% ipython --no-banner

In [1]: import numpy as np

In [2]: import numpy.linalg as la

In [3]: np.set_printoptions(precision=3, suppress=True, linewidth=160, floatmode="fixed")

In [4]: m1 = np.array([[0, 0, 1, 0, 0, 0, 0, 0],
   ...:     [0, 0, 0, 0, 0, 0, 0, 0],
   ...:     [1, 0, 0, 0, 0, 0, 0, 1],
   ...:     [0, 0, 0, 0, 1, 0, 1, 0],
   ...:     [0, 0, 0, 1, 0, 1, 0, 1],
   ...:     [0, 0, 0, 0, 1, 0, 1, 0],
   ...:     [0, 0, 0, 1, 0, 1, 0, 0],
   ...:     [0, 0, 1, 0, 1, 0, 0, 0]])

In [5]: # 2 blocks once reordered

In [6]: print(np.abs(m1).max())
1

In [7]: np.unravel_index(np.abs(m1).argmax(), m1.shape)
Out[7]: (np.int64(0), np.int64(2))

In [8]: np.round(la.svd(m1, compute_uv=False), 3) + 0
Out[8]: array([2.189, 2.189, 1.414, 1.414, 0.457, 0.457, 0.000, 0.000])

In [9]: la.matrix_rank(m1)
Out[9]: np.int64(6)

In [10]: la.rank(m1)
Traceback (most recent call last):
  Cell In[10], line 1
    la.rank(m1)
AttributeError: module 'numpy.linalg' has no attribute 'rank'


In [11]: m1.sum(axis=0)
Out[11]: array([1, 0, 2, 2, 3, 2, 2, 2])

In [12]: Lm = np.diag(m1.sum(axis=1)) - m1

In [13]: (la.eigvalsh(Lm) < 1e-8).sum()
Out[13]: np.int64(2)

In [14]: round(la.det(Lm[1:, 1:]))
Out[14]: 0

In [15]: print(Lm)
[[ 1  0 -1  0  0  0  0  0]
 [ 0  0  0  0  0  0  0  0]
 [-1  0  2  0  0  0  0 -1]
 [ 0  0  0  2 -1  0 -1  0]
 [ 0  0  0 -1  3 -1  0 -1]
 [ 0  0  0  0 -1  2 -1  0]
 [ 0  0  0 -1  0 -1  2  0]
 [ 0  0 -1  0 -1  0  0  2]]

In [16]: np.round(la.eigvalsh(Lm), 3) + 0
Out[16]: array([0.000, 0.000, 0.277, 1.332, 2.000, 2.522, 3.292, 4.577])

In [17]: W1 = np.array([[6, 6], [-6, 6], [6, 4], [-5, 8], [-8, 5], [5, -5], [1, 9], [4, -7]])

In [18]: b = np.array([-4, 8])

In [19]: H = np.maximum(m1 @ W1 + b, 0)

In [20]: la.matrix_rank(H)
Out[20]: np.int64(2)

In [21]: cent = np.array([[-2, -2], [1, -3]])

In [22]: print(H @ cent)
[[  8 -40]
 [  8 -24]
 [ -5 -33]
 [ 22 -66]
 [  4 -12]
 [ 22 -66]
 [ 11 -33]
 [ 17 -51]]

In [23]: (H @ cent).round(6).argmax(axis=1)
Out[23]: array([0, 0, 0, 0, 0, 0, 0, 0])

In [24]: np.all(la.eigvalsh(m1) > 0)
Out[24]: np.False_

In [25]: round(la.eigvalsh(m1).min(), 3)
Out[25]: np.float64(-2.189)

In [26]: U, sig, vt = la.svd(m1)

In [27]: V = vt[:(sig > 1e-8).sum()]

In [28]: rng = np.random.default_rng(56)

In [29]: vec = m1[1] + 5 * m1[7] + rng.integers(2) * np.eye(8)[3]

In [30]: vec
Out[30]: array([0.000, 0.000, 5.000, 0.000, 5.000, 0.000, 0.000, 0.000])

In [31]: la.matrix_rank(np.vstack([m1, vec]))
Out[31]: np.int64(6)

In [32]: F = np.loadtxt("x.csv", delimiter=",")

In [33]: print(F)
[[ 9.000  7.000 -3.000 -7.000  3.000  8.000 -2.000  1.000  7.000]
 [ 9.000 -4.000  7.000  7.000  0.000  9.000  0.000 -1.000  5.000]
 [-4.000  1.000  1.000 -2.000 -6.000 -5.000 -1.000 -1.000 -2.000]
 [-1.000  8.000  5.000  5.000  3.000  1.000 -9.000 -5.000  1.000]
 [-4.000  8.000 -1.000 -8.000  2.000  1.000  4.000  1.000 -1.000]
 [-1.000  8.000 -3.000 -1.000  6.000 -4.000 -9.000 -4.000  5.000]
 [-3.000 -4.000  5.000  6.000  0.000 -5.000 -7.000 -4.000 -7.000]
 [-2.000  2.000 -8.000 -1.000 -4.000 -1.000 -7.000  2.000  2.000]
 [ 1.000 -6.000  8.000  6.000  9.000  0.000  9.000 -3.000 -4.000]]

In [34]: A2 = F / la.norm(F, axis=1, keepdims=True)

In [35]: G = A2 @ A2.T

In [36]: print((np.abs(G) > 0.9).astype(int))
[[1 0 0 0 0 0 0 0 0]
 [0 1 0 0 0 0 0 0 0]
 [0 0 1 0 0 0 0 0 0]
 [0 0 0 1 0 0 0 0 0]
 [0 0 0 0 1 0 0 0 0]
 [0 0 0 0 0 1 0 0 0]
 [0 0 0 0 0 0 1 0 0]
 [0 0 0 0 0 0 0 1 1]
 [0 0 0 0 0 0 0 1 1]]

In [37]: (G - 2 * np.eye(9)).round(6).argmax(axis=1)
Out[37]: array([5, 8, 6, 5, 0, 3, 3, 5, 1])

In [38]: round(float(np.degrees(np.arccos(np.clip(G[8, 4], -1, 1)))), 3)
Out[38]: 103.13

In [39]: np.argwhere(np.triu(np.abs(G) > 0.95, 1))
Out[39]: array([], shape=(0, 2), dtype=int64)

In [40]: la.norm(A2, axis=1)
Out[40]: array([1.000, 1.000, 1.000, 1.000, 1.000, 1.000, 1.000, 1.000, 1.000])

In [41]: A = np.load("out4.npy")

In [42]: A
Out[42]: 
array([[-0.237, -0.344,  0.224,  0.182],
       [ 0.444, -0.629,  0.198, -0.348],
       [-0.030,  0.340, -0.378,  0.089],
       [ 0.266,  0.041, -0.224, -0.352],
       [ 0.089, -0.191, -0.545,  0.206],
       [-0.711, -0.060,  0.006, -0.385],
       [ 0.118, -0.242, -0.402,  0.337],
       [ 0.000,  0.036, -0.415, -0.632],
       [ 0.385,  0.519,  0.295, -0.099]])

In [43]: # orthonormal columns

In [44]: print(la.pinv(A))
[[-0.237  0.444 -0.030  0.266  0.089 -0.711  0.118  0.000  0.385]
 [-0.344 -0.629  0.340  0.041 -0.191 -0.060 -0.242  0.036  0.519]
 [ 0.224  0.198 -0.378 -0.224 -0.545  0.006 -0.402 -0.415  0.295]
 [ 0.182 -0.348  0.089 -0.352  0.206 -0.385  0.337 -0.632 -0.099]]

In [45]: print(la.svd(A, compute_uv=False))
[1.000 1.000 1.000 1.000]

In [46]: la.norm(A, axis=0)
Out[46]: array([1.000, 1.000, 1.000, 1.000])

In [47]: (m1 != 0).astype(int)
Out[47]: 
array([[0, 0, 1, 0, 0, 0, 0, 0],
       [0, 0, 0, 0, 0, 0, 0, 0],
       [1, 0, 0, 0, 0, 0, 0, 1],
       [0, 0, 0, 0, 1, 0, 1, 0],
       [0, 0, 0, 1, 0, 1, 0, 1],
       [0, 0, 0, 0, 1, 0, 1, 0],
       [0, 0, 0, 1, 0, 1, 0, 0],
       [0, 0, 1, 0, 1, 0, 0, 0]])

In [48]: np.flatnonzero(la.matrix_power((m1 != 0) + (m1.T != 0) + np.eye(8), 8)[4])
Out[48]: array([0, 2, 3, 4, 5, 6, 7])

In [49]: (la.matrix_power((m1 != 0) + (m1.T != 0) + np.eye(8), 8) > 0).astype(int)
Out[49]: 
array([[1, 0, 1, 1, 1, 1, 1, 1],
       [0, 1, 0, 0, 0, 0, 0, 0],
       [1, 0, 1, 1, 1, 1, 1, 1],
       [1, 0, 1, 1, 1, 1, 1, 1],
       [1, 0, 1, 1, 1, 1, 1, 1],
       [1, 0, 1, 1, 1, 1, 1, 1],
       [1, 0, 1, 1, 1, 1, 1, 1],
       [1, 0, 1, 1, 1, 1, 1, 1]])

In [50]: np.round(la.det(m1), 3)
Out[50]: np.float64(0.0)

In [51]: A2 = np.array([[-3, -3], [1, 2], [-2, 3], [-3, 3]])

In [52]: np.vstack([A, A2.T]).shape
Out[52]: (11, 4)

In [53]: np.einsum("ij->j", A)
Out[53]: array([ 0.326, -0.531, -1.240, -1.003])

In [54]: np.einsum("ij,ij->i", A, A)
Out[54]: array([0.258, 0.753, 0.267, 0.247, 0.384, 0.657, 0.348, 0.573, 0.514])

In [55]: A2 = A / la.norm(A, axis=1, keepdims=True)

In [56]: G = A2 @ A2.T

In [57]: G[4]
Out[57]: array([-0.127, -0.038,  0.490,  0.212,  1.000, -0.267,  0.945,  0.189, -0.554])

In [58]: (G - 2 * np.eye(9)).round(6).argmax(axis=1)
Out[58]: array([5, 3, 4, 7, 6, 7, 4, 3, 3])

In [59]: W0 = np.loadtxt("m.csv", delimiter=",")

In [60]: W0
Out[60]: 
array([[-0.100, -3.500, -0.600, -0.200,  0.000,  3.489, -0.900],
       [ 0.200, -0.400, -0.800,  2.600, -1.100,  0.376, -0.900],
       [-1.300,  0.500, -1.300, -1.500, -1.100, -0.496,  0.400],
       [ 0.500,  0.900, -1.400, -0.500, -0.200, -0.897, -0.300],
       [-1.700, -0.800,  2.000,  1.600,  1.600,  0.813,  1.700],
       [ 1.000,  0.000,  0.500,  0.800,  1.100, -0.010, -1.200],
       [-0.400, -1.200,  1.900,  1.100, -0.600,  1.195, -0.200],
       [ 0.600,  0.100,  0.900,  1.800, -0.600, -0.084, -2.000],
       [ 0.500, -0.200, -3.000, -1.200, -0.300,  0.186,  0.200],
       [ 0.800,  0.600,  1.800, -1.700, -0.200, -0.599,  0.500],
       [-0.600,  0.300,  2.200, -0.600,  1.100, -0.267,  0.100],
       [ 0.500, -0.600, -2.200, -0.100,  0.900,  0.618,  0.100],
       [ 0.700,  0.400, -1.100, -2.400, -1.500, -0.369,  0.500],
       [-1.500,  1.600, -0.500,  0.400, -1.500, -1.600, -0.400]])

In [61]: Xc = (W0 - W0.mean(axis=0)) / W0.std(axis=0)

In [62]: print(np.argwhere(np.abs(Xc) > 2))
[[0 1]
 [0 5]
 [4 6]
 [7 6]]

In [63]: Xc.std(axis=0)
Out[63]: array([1.000, 1.000, 1.000, 1.000, 1.000, 1.000, 1.000])

In [64]: b = la.lstsq(np.delete(Xc, 1, axis=1), Xc[:, 1])[0]

In [65]: print(round(float(1 - np.var(Xc[:, 1] - np.delete(Xc, 1, axis=1) @ b)), 3))
1.0

In [66]: b
Out[66]: array([-0.002,  0.004, -0.007,  0.004, -1.000, -0.001])
